% python3 -q
>>> import numpy as np
>>> from numpy import linalg as LA
>>> np.set_printoptions(precision=2, suppress=True, linewidth=200)
>>> feats = np.load("out6.npy")
>>> print(feats)
[[ 0  0  0  0  0]
 [-5 15 20 45 25]
 [-2  6  8 18 10]
 [-2  6  8 18 10]
 [-4 12 16 36 20]]
>>> # rank 1
>>> r = LA.matrix_rank(feats)
>>> print(r)
1
>>> null = LA.svd(feats)[2][r:].T
>>> print(np.allclose(feats @ null, 0))
True
>>> print([int(LA.matrix_rank(feats[:i])) for i in range(1, len(feats) + 1)])
[0, 1, 1, 1, 1]
>>> print([int(LA.matrix_rank(np.delete(feats, i, axis=0))) for i in range(5)])
[1, 1, 1, 1, 1]
>>> U, sig, VT = LA.svd(feats)
>>> V = VT[:(sig > 1e-8).sum()]
>>> rng = np.random.default_rng(794)
>>> x0 = feats[4] + -3 * feats[2] + rng.integers(2) * np.eye(5)[0]
>>> print(x0)
[  3.  -6.  -8. -18. -10.]
>>> print(round(LA.norm(x0 - V.T @ V @ x0), 2))
1.0
>>> print(LA.matrix_rank(np.vstack([feats, x0])))
2
>>> print(np.diag(V.T @ V))
[0.01 0.07 0.12 0.61 0.19]
>>> blk = np.stack([feats, 2 * feats, feats[::-1]])
>>> print(LA.matrix_rank(blk))
[1 1 1]
>>> print(blk.shape)
(3, 5, 5)
>>> print(LA.norm(blk, axis=(1, 2)))
[ 80.42 160.85  80.42]
>>> print(LA.matrix_rank(blk.reshape(3, -1)))
2
>>> print((blk @ feats.T).shape)
(3, 5, 5)
>>> U, sig, VT = LA.svd(feats)
>>> print(sig.round(2) + 0)
[80.42  0.    0.    0.    0.  ]
>>> print(np.argmax(sig[:-1] / (sig[1:] + 1e-6)) + 1)
1
>>> out = U[:, :1] @ np.diag(sig[:1]) @ VT[:1]
>>> print(LA.matrix_rank(feats, rtol=0.05))
1
>>> print(np.round(LA.norm(feats - out) / LA.norm(feats), 2))
0.0
